% python3 -q
>>> import numpy as np
>>> np.set_printoptions(precision=1, suppress=True, linewidth=160)
>>> M = np.load("x.npy")
>>> M
array([[3, 0, 0],
       [0, 0, 0],
       [0, 0, 3]])
>>> # triangular: eigenvalues sit on the diagonal
>>> rng = np.random.default_rng(3)
>>> lab = rng.permutation(3)
>>> lab
array([2, 1, 0])
>>> other = M[lab][:, lab]
>>> other
array([[3, 0, 0],
       [0, 0, 0],
       [0, 0, 3]])
>>> np.diag(other)
array([3, 0, 3])
>>> w, vecs = np.linalg.eigh(M)
>>> np.linalg.eigvalsh(M @ M)
array([0., 9., 9.])
>>> np.linalg.eigvalsh(M + -2 * np.eye(3))
array([-2.,  1.,  1.])
>>> print(w)
[0. 3. 3.]
>>> np.round(np.linalg.det(M), 1)
np.float64(0.0)
>>> (np.linalg.matrix_power((M != 0) + (M.T != 0) + np.eye(3), 3) > 0).astype(int)
array([[1, 0, 0],
       [0, 1, 0],
       [0, 0, 1]])
>>> w, vecs = np.linalg.eigh(M)
>>> x = np.array([-2, 3, 1])
>>> x @ M @ x
np.int64(15)
>>> np.abs(M).sum(axis=1).max(), np.abs(w).max()
(np.int64(3), np.float64(3.0))
>>> print(vecs * np.abs(w) @ vecs.T)
[[3. 0. 0.]
 [0. 0. 0.]
 [0. 0. 3.]]
>>> np.linalg.eigvalsh(M[1:, 1:])
array([0., 3.])
>>> print(round(float(np.linalg.norm(M, 2) / np.linalg.norm(M)), 1))
0.7
>>> np.linalg.matrix_rank(M, rtol=0.1)
np.int64(2)
>>> [round(float(x), 1) for x in np.linalg.svd(M, compute_uv=False)[:3]]
[3.0, 3.0, 0.0]
>>> F = np.load("run5.npy")
>>> F
array([[  5,   0,   0,  -5,  10, -10, -10],
       [  2,   0,   0,  -2,   4,  -4,  -4],
       [  0,   0,   0,   0,   0,   0,   0]])
>>> # looks like rank 1
>>> np.linalg.matrix_rank(F, rtol=0.1)
np.int64(1)
>>> [round(float(x), 1) for x in np.linalg.svd(F, compute_uv=False)[:3]]
[20.1, 0.0, 0.0]
>>> np.linalg.cond(F) > 100
np.True_
>>> round(np.linalg.norm(F, 2) / np.linalg.norm(F), 1)
np.float64(1.0)
>>> round(float(np.trace(np.linalg.pinv(F) @ F)), 1)
1.0
>>> np.unique(F.round(6), axis=0).shape
(3, 7)
>>> U, sig, VT = np.linalg.svd(F)
>>> vecs = VT[:(sig > 1e-8).sum()]
>>> x = F[2] + -2 * F[0] + rng.integers(2) * np.eye(7)[1]
>>> print(x)
[-10.   0.   0.  10. -20.  20.  20.]
>>> np.round(np.linalg.norm(x - vecs.T @ vecs @ x), 1)
np.float64(0.0)
>>> print(np.linalg.matrix_rank(np.vstack([F, x])))
1
>>> np.allclose(vecs.T @ vecs @ x, x)
True
>>> other = np.array([[6, 1, 5],
...     [-3, 4, 0],
...     [6, -9, -5],
...     [0, 4, 7],
...     [-7, 9, 0],
...     [-8, 1, -6],
...     [-7, 4, -5]])
>>> np.linalg.matrix_rank(np.vstack([F, other.T]))
np.int64(4)
>>> np.linalg.matrix_rank(F @ other)
np.int64(1)
>>> np.einsum("ik,kj->ij", F, other)
array([[110,  25, 100],
       [ 44,  10,  40],
       [  0,   0,   0]])
>>> print(np.vstack([F, other.T]).shape)
(6, 7)
>>> np.einsum("ik,kj->ji", F, other)
array([[110,  44,   0],
       [ 25,  10,   0],
       [100,  40,   0]])
>>> r = np.linalg.matrix_rank(F)
>>> r
np.int64(1)
>>> null = np.linalg.svd(F)[2][r:].T
>>> np.allclose(F @ null, 0)
True
>>> [int(np.linalg.matrix_rank(F[:, :j + 1])) for j in range(7)]
[1, 1, 1, 1, 1, 1, 1]
>>> np.round(F @ null, 1) + 0
array([[0., 0., 0., 0., 0., 0.],
       [0., 0., 0., 0., 0., 0.],
       [0., 0., 0., 0., 0., 0.]])
>>> np.linalg.matrix_rank(F.T @ F), np.linalg.matrix_rank(F @ F.T)
(np.int64(1), np.int64(1))
>>> null.shape
(7, 6)
>>> A = np.load("sample16.npy")
>>> A
array([[0.5, 0. , 0. , 0.5, 0. , 0. , 0. ],
       [0. , 0.3, 0.3, 0. , 0. , 0.3, 0. ],
       [0.5, 0. , 0.5, 0. , 0. , 0. , 0. ],
       [0. , 0.2, 0.2, 0.4, 0. , 0.2, 0. ],
       [0. , 0. , 0.5, 0. , 0.5, 0. , 0. ],
       [0. , 0. , 0. , 0.5, 0. , 0.5, 0. ],
       [0. , 0. , 0. , 0. , 0. , 0. , 1. ]])
>>> # splits into 2 blocks
>>> np.round(np.linalg.matrix_power(A, 100), 1) + 0
array([[0.2, 0.1, 0.2, 0.3, 0. , 0.2, 0. ],
       [0.2, 0.1, 0.2, 0.3, 0. , 0.2, 0. ],
       [0.2, 0.1, 0.2, 0.3, 0. , 0.2, 0. ],
       [0.2, 0.1, 0.2, 0.3, 0. , 0.2, 0. ],
       [0.2, 0.1, 0.2, 0.3, 0. , 0.2, 0. ],
       [0.2, 0.1, 0.2, 0.3, 0. , 0.2, 0. ],
       [0. , 0. , 0. , 0. , 0. , 0. , 1. ]])
>>> A.sum(axis=1)
array([1., 1., 1., 1., 1., 1., 1.])
>>> pr = np.eye(7)[4]
>>> for _ in range(6):
...     pr = pr @ A
...     print(pr.round(1))
... 
[0.  0.  0.5 0.  0.5 0.  0. ]
[0.2 0.  0.5 0.  0.2 0.  0. ]
[0.4 0.  0.4 0.1 0.1 0.  0. ]
[0.4 0.  0.3 0.2 0.1 0.  0. ]
[0.3 0.1 0.2 0.3 0.  0.1 0. ]
[0.3 0.1 0.2 0.3 0.  0.1 0. ]
>>> x = np.array([0, 3, 2, 2, 3, 0, 2])
>>> h = np.maximum(A @ x, 0)
>>> np.maximum(A @ (3 * x), 0)
array([3. , 5. , 3. , 5.4, 7.5, 3. , 6. ])
>>> np.maximum(A @ x, 0) - np.maximum(-A @ x, 0)
array([1. , 1.7, 1. , 1.8, 2.5, 1. , 2. ])
>>> A.T @ h
array([1. , 0.9, 2.7, 1.7, 1.2, 1.4, 2. ])
>>> np.tanh(A @ x)
array([0.8, 0.9, 0.8, 0.9, 1. , 0.8, 1. ])
>>> np.flatnonzero(h > 1e-9)
array([0, 1, 2, 3, 4, 5, 6])
>>> A * (h > 1e-9)[:, None]
array([[0.5, 0. , 0. , 0.5, 0. , 0. , 0. ],
       [0. , 0.3, 0.3, 0. , 0. , 0.3, 0. ],
       [0.5, 0. , 0.5, 0. , 0. , 0. , 0. ],
       [0. , 0.2, 0.2, 0.4, 0. , 0.2, 0. ],
       [0. , 0. , 0.5, 0. , 0.5, 0. , 0. ],
       [0. , 0. , 0. , 0.5, 0. , 0.5, 0. ],
       [0. , 0. , 0. , 0. , 0. , 0. , 1. ]])
>>> q, _ = np.linalg.qr(np.array([[-0.4, 1.0],
...     [-0.4, -2.2],
...     [0.6, 1.2],
...     [0.1, -0.7],
...     [0.8, 0.5],
...     [0.2, -0.3]]))
>>> arr = q @ q.T
>>> arr.round(1) + 0
array([[ 0.4, -0.3, -0.1, -0.2, -0.3, -0.2],
       [-0.3,  0.6, -0.3,  0.2, -0.1,  0.1],
       [-0.1, -0.3,  0.3,  0. ,  0.3,  0. ],
       [-0.2,  0.2,  0. ,  0.1,  0.1,  0.1],
       [-0.3, -0.1,  0.3,  0.1,  0.5,  0.1],
       [-0.2,  0.1,  0. ,  0.1,  0.1,  0.1]])
>>> r = np.linalg.matrix_rank(arr)
>>> r
np.int64(2)
>>> null = np.linalg.svd(arr)[2][r:].T
>>> print([int(np.linalg.matrix_rank(np.delete(arr, i, axis=0))) for i in range(6)])
[2, 2, 2, 2, 2, 2]
>>> np.round(arr @ null, 1) + 0
array([[0., 0., 0., 0.],
       [0., 0., 0., 0.],
       [0., 0., 0., 0.],
       [0., 0., 0., 0.],
       [0., 0., 0., 0.],
       [0., 0., 0., 0.]])
>>> [int(np.linalg.matrix_rank(arr[:i])) for i in range(1, len(arr) + 1)]
[1, 2, 2, 2, 2, 2]
>>> np.round(null @ null.T, 1) + 0
array([[ 0.6,  0.3,  0.1,  0.2,  0.3,  0.2],
       [ 0.3,  0.4,  0.3, -0.2,  0.1, -0.1],
       [ 0.1,  0.3,  0.7,  0. , -0.3,  0. ],
       [ 0.2, -0.2,  0. ,  0.9, -0.1, -0.1],
       [ 0.3,  0.1, -0.3, -0.1,  0.5, -0.1],
       [ 0.2, -0.1,  0. , -0.1, -0.1,  0.9]])
>>> np.allclose(arr @ null, 0)
True
>>> null.shape
(6, 4)
>>> w, vecs = np.linalg.eigh(arr)
>>> x = np.array([0, 2, 1, 0, 1, 2])
>>> np.round(vecs * np.maximum(w, 0) @ vecs.T, 1) + 0
array([[ 0.4, -0.3, -0.1, -0.2, -0.3, -0.2],
       [-0.3,  0.6, -0.3,  0.2, -0.1,  0.1],
       [-0.1, -0.3,  0.3,  0. ,  0.3,  0. ],
       [-0.2,  0.2,  0. ,  0.1,  0.1,  0.1],
       [-0.3, -0.1,  0.3,  0.1,  0.5,  0.1],
       [-0.2,  0.1,  0. ,  0.1,  0.1,  0.1]])
>>> round(x @ arr @ x, 1)
np.float64(3.7)
>>> round(x @ arr @ x / (x @ x), 1), round(float(w[0]), 1), round(float(w[-1]), 1)
(np.float64(0.4), -0.0, 1.0)
>>> W0 = np.array([[1, -1, -2], [3, 0, -2], [0, 2, -1], [-2, -3, 1], [16, -1, -12]])
>>> W0
array([[  1,  -1,  -2],
       [  3,   0,  -2],
       [  0,   2,  -1],
       [ -2,  -3,   1],
       [ 16,  -1, -12]])
>>> print(round(np.linalg.norm(W0, 2), 1))
20.6
>>> W0[0] @ W0[1]
np.int64(7)
>>> round(float(np.linalg.norm(W0, 1)), 1), round(float(np.linalg.norm(W0, np.inf)), 1)
(22.0, 29.0)
>>> np.round(np.linalg.norm(W0[0] - W0[1]), 1)
np.float64(2.2)
>>> print(np.linalg.norm(W0, axis=1).argmax())
4
>>> np.linalg.norm(W0, axis=0)
array([16.4,  3.9, 12.4])
>>> np.round(np.linalg.norm(W0, "nuc"), 1)
np.float64(25.7)
>>> np.linalg.norm(W0, axis=1)
array([ 2.4,  3.6,  2.2,  3.7, 20. ])
>>> def softmax(z):
...     e = np.exp(z - z.max(axis=-1, keepdims=True))
...     return e / e.sum(axis=-1, keepdims=True)
... 
>>> print(np.round(softmax(W0[0] + -3), 1) + 0)
[0.8 0.1 0. ]
>>> np.round(softmax(W0[0]), 1) + 0
array([0.8, 0.1, 0. ])
>>> att = W0 @ W0.T / np.sqrt(3)
>>> print(softmax(att).round(6).argmax(axis=1))
[4 4 4 3 4]
>>> mat = np.load("block13.npy")
>>> mat
array([[ 2.3,  1. ,  0. , -1.7],
       [ 3.4,  2.3, -1.3, -0.6],
       [ 4.2,  4.2, -3.2,  0.2],
       [ 1.6, -0.4,  1.4, -2.4],
       [ 0.9, -2.1,  3.1, -3.1],
       [ 1.1, -3.4,  4.4, -2.9],
       [ 0.2, -5.3,  6.3, -3.8],
       [ 2.6,  1.4, -0.4, -1.4],
       [ 2.7,  1. ,  0. , -1.3],
       [ 2.7,  2.4, -1.4, -1.3],
       [-0.1, -4.5,  5.5, -4.1],
       [-0.3, -4.2,  5.2, -4.3],
       [ 3.8,  4.1, -3.1, -0.2],
       [ 3.1,  1.9, -0.9, -0.9],
       [ 1. , -3.9,  4.9, -3. ],
       [ 2.6,  0. ,  1. , -1.4],
       [ 0.3, -5.6,  6.6, -3.7],
       [ 2. ,  0.2,  0.8, -2. ],
       [ 1. , -2.3,  3.3, -3. ],
       [ 2.1, -0.1,  1.1, -1.9],
       [ 3.4,  2.6, -1.6, -0.6],
       [ 2.8,  3.1, -2.1, -1.2],
       [ 1.1, -2.2,  3.2, -2.9],
       [ 2.7,  1.8, -0.8, -1.3],
       [ 2.3,  1.4, -0.4, -1.7]])
>>> # rank 3
>>> other = np.array([[2, -3, 0], [-3, 2, -2], [2, 3, 1], [-1, 0, -2]])
>>> np.vstack([mat, other.T]).shape
(28, 4)
>>> np.einsum("ij->j", mat)
array([ 49.5,  -6.6,  31.6, -50.5])
>>> np.linalg.matrix_rank(mat @ other)
np.int64(3)
>>> np.linalg.norm(mat, axis=1)
array([3. , 4.3, 6.7, 3.2, 4.9, 6.4, 9.1, 3.3, 3.2, 4.1, 8.2, 8. , 6.4, 3.9, 7. , 3.1, 9.4, 2.9, 5.1, 3. , 4.6, 4.8, 5. , 3.6, 3.2])
>>> np.round(np.linalg.norm(mat[3], 1), 1), np.round(np.linalg.norm(mat[3], np.inf), 1)
(np.float64(5.8), np.float64(2.4))
>>> np.round(np.linalg.norm(mat, 1), 1), round(np.linalg.norm(mat, np.inf), 1)
(np.float64(62.0), np.float64(16.2))
>>> np.round(np.linalg.norm(mat[3] - mat[9]), 1)
np.float64(4.3)
>>> print(np.linalg.norm(mat, axis=0))
[11.6 14.6 15.9 11.8]
>>> d = np.linalg.norm(mat[:, None] - mat[None], axis=-1)
>>> d[0].round(6).argsort(kind="stable")[:4]
array([ 0,  8, 24,  7])
>>> d.shape
(25, 25)
>>> (d + 1e9 * np.eye(25)).round(6).argmin(axis=1)
array([ 8, 20, 12, 19, 18, 14, 16, 24,  0, 23, 11, 10,  2, 23,  5, 19,  6, 19, 22, 17,  1,  9, 18,  7,  7])
>>> print(np.linalg.norm(mat, axis=1))
[3.  4.3 6.7 3.2 4.9 6.4 9.1 3.3 3.2 4.1 8.2 8.  6.4 3.9 7.  3.1 9.4 2.9 5.1 3.  4.6 4.8 5.  3.6 3.2]
>>> U, sig, VT = np.linalg.svd(mat)
>>> np.argmax(sig[:-1] / (sig[1:] + 1e-6)) + 1
np.int64(3)
>>> sig.round(1) + 0
array([23.1, 14.1,  2.2,  0. ])
>>> other = U[:, :3] @ np.diag(sig[:3]) @ VT[:3]
>>> np.round(np.linalg.norm(mat - other, 2), 1), round(float(sig[3]), 1)
(np.float64(0.0), 0.0)
>>> np.linalg.matrix_rank(other)
np.int64(3)
>>> round(np.abs(mat - other).max(), 1)
np.float64(0.0)
>>> (A + A.T) / 2
array([[0.5, 0. , 0.2, 0.2, 0. , 0. , 0. ],
       [0. , 0.3, 0.2, 0.1, 0. , 0.2, 0. ],
       [0.2, 0.2, 0.5, 0.1, 0.2, 0. , 0. ],
       [0.2, 0.1, 0.1, 0.4, 0. , 0.3, 0. ],
       [0. , 0. , 0.2, 0. , 0.5, 0. , 0. ],
       [0. , 0.2, 0. , 0.3, 0. , 0.5, 0. ],
       [0. , 0. , 0. , 0. , 0. , 0. , 1. ]])
>>> print(np.round(np.trace(A), 1))
3.7
>>> A @ A
array([[0.2, 0.1, 0.1, 0.5, 0. , 0.1, 0. ],
       [0.2, 0.1, 0.3, 0.2, 0. , 0.3, 0. ],
       [0.5, 0. , 0.2, 0.2, 0. , 0. , 0. ],
       [0.1, 0.1, 0.2, 0.3, 0. , 0.2, 0. ],
       [0.2, 0. , 0.5, 0. , 0.2, 0. , 0. ],
       [0. , 0.1, 0.1, 0.5, 0. , 0.3, 0. ],
       [0. , 0. , 0. , 0. , 0. , 0. , 1. ]])
>>> np.linalg.matrix_power(A, 2)
array([[0.2, 0.1, 0.1, 0.5, 0. , 0.1, 0. ],
       [0.2, 0.1, 0.3, 0.2, 0. , 0.3, 0. ],
       [0.5, 0. , 0.2, 0.2, 0. , 0. , 0. ],
       [0.1, 0.1, 0.2, 0.3, 0. , 0.2, 0. ],
       [0.2, 0. , 0.5, 0. , 0.2, 0. , 0. ],
       [0. , 0.1, 0.1, 0.5, 0. , 0.3, 0. ],
       [0. , 0. , 0. , 0. , 0. , 0. , 1. ]])
>>> np.allclose(A, A.T)
False
>>> (A - A.T) / 2
array([[ 0. ,  0. , -0.2,  0.2,  0. ,  0. ,  0. ],
       [ 0. ,  0. ,  0.2, -0.1,  0. ,  0.2,  0. ],
       [ 0.2, -0.2,  0. , -0.1, -0.2,  0. ,  0. ],
       [-0.2,  0.1,  0.1,  0. ,  0. , -0.1,  0. ],
       [ 0. ,  0. ,  0.2,  0. ,  0. ,  0. ,  0. ],
       [ 0. , -0.2,  0. ,  0.1,  0. ,  0. ,  0. ],
       [ 0. ,  0. ,  0. ,  0. ,  0. ,  0. ,  0. ]])
